$ python -q
>>> import numpy as np
>>> np.set_printoptions(suppress=True, linewidth=100)
>>> rd = lambda a: np.round(a, 1) + 0
>>> X = np.loadtxt("x.csv", delimiter=",")
>>> X
array([[ 4., -2., -4., -6.],
       [-2.,  1.,  2.,  3.],
       [-4.,  2.,  4.,  6.],
       [-6.,  3.,  6.,  9.]])
>>> # null space of dimension 3
>>> rank = np.linalg.matrix_rank(X)
>>> rank
np.int64(1)
>>> ns = np.linalg.svd(X)[2][rank:].T
>>> np.linalg.matrix_rank(X.T @ X), np.linalg.matrix_rank(X @ X.T)
(np.int64(1), np.int64(1))
>>> rd(ns @ ns.T)
array([[ 0.8,  0.1,  0.2,  0.3],
       [ 0.1,  0.9, -0.1, -0.2],
       [ 0.2, -0.1,  0.8, -0.3],
       [ 0.3, -0.2, -0.3,  0.5]])
>>> [int(np.linalg.matrix_rank(np.delete(X, i, axis=0))) for i in range(4)]
[1, 1, 1, 1]
>>> mat = np.load("block11.npy")
>>> mat
array([[-0.5, -0.3,  3.7,  0.3, -3.3],
       [ 1.7,  4.4,  0.2,  1.7,  0.4],
       [-4.4,  0.5,  2. ,  0.8, -0.6],
       [ 0.3,  1.3,  2.5,  4.1, -0.7],
       [ 1.2, -4.2,  2.2,  0.1, -0.9],
       [ 4.3,  0.4, -2.1, -0.6,  1.2],
       [-1.5, -3.9, -2.5,  0.4, -1.3],
       [-0.8, -1.1,  3. , -3.7,  0.5],
       [ 1.4, -0.4, -2.5, -0.9,  4. ],
       [-1.2,  2.1, -2.5, -3.3,  1.6],
       [-2.7,  2.8,  0.5,  2.1,  2.3],
       [-2. ,  1.8, -4.1, -0.6, -0.3],
       [ 0.5,  2. ,  2.9,  2.1,  2.8],
       [ 1.9,  2.1,  0.5,  4.1, -0.3],
       [ 1.8,  2.3,  4. , -0.5, -0.4],
       [-1.1, -3.3, -1.5,  2.9,  1.4],
       [-0.3,  2.1, -2.3, -3.8, -1.1],
       [-0.4, -1.3,  4.8, -0.5, -0.1],
       [ 0.4,  0.2,  2.2,  4.3,  1.2],
       [ 4.2, -0.4, -1.6,  1.3, -1.8],
       [ 1.1, -2.1, -3.5, -2.6, -0.5],
       [ 2.9, -2.9,  2.9, -0.3, -0.1],
       [-1. ,  1.7, -4.5,  0.7,  0.2],
       [-0.9, -1.7,  3.7,  2.5,  0.9],
       [-2.6,  1.9,  1.4, -3.4,  1.1]])
>>> out = mat / np.linalg.norm(mat, axis=1)
Traceback (most recent call last):
  File "<python-input-14>", line 1, in <module>
    out = mat / np.linalg.norm(mat, axis=1)
          ~~~~^~~~~~~~~~~~~~~~~~~~~~~~~~~~~
ValueError: operands could not be broadcast together with shapes (25,5) (25,) 
>>> out = mat / np.linalg.norm(mat, axis=1, keepdims=True)
>>> gram = out @ out.T
>>> rd(np.degrees(np.arccos(np.clip(gram[6, 3], -1, 1))))
np.float64(111.2)
>>> np.argwhere(np.triu(np.abs(gram) > 0.95, 1))
array([[ 2,  5],
       [17, 22]])
>>> rd(np.linalg.norm(out, axis=1))
array([1., 1., 1., 1., 1., 1., 1., 1., 1., 1., 1., 1., 1., 1., 1., 1., 1., 1., 1., 1., 1., 1., 1.,
       1., 1.])
>>> T = np.stack([mat, 2 * mat, mat[::-1]])
>>> T.shape
(3, 25, 5)
>>> P = mat @ np.linalg.solve(mat.T @ mat, mat.T)
>>> rd(P @ mat[:, 3])
array([ 0.3,  1.7,  0.8,  4.1,  0.1, -0.6,  0.4, -3.7, -0.9, -3.3,  2.1, -0.6,  2.1,  4.1, -0.5,
        2.9, -3.8, -0.5,  4.3,  1.3, -2.6, -0.3,  0.7,  2.5, -3.4])
>>> rd(np.diag(P))
array([0.2, 0.2, 0.2, 0.2, 0.2, 0.2, 0.2, 0.2, 0.3, 0.2, 0.2, 0.2, 0.2, 0.2, 0.2, 0.3, 0.2, 0.1,
       0.2, 0.2, 0.1, 0.2, 0.2, 0.2, 0.2])
>>> np.linalg.matrix_rank(np.eye(25) - P)
np.int64(20)
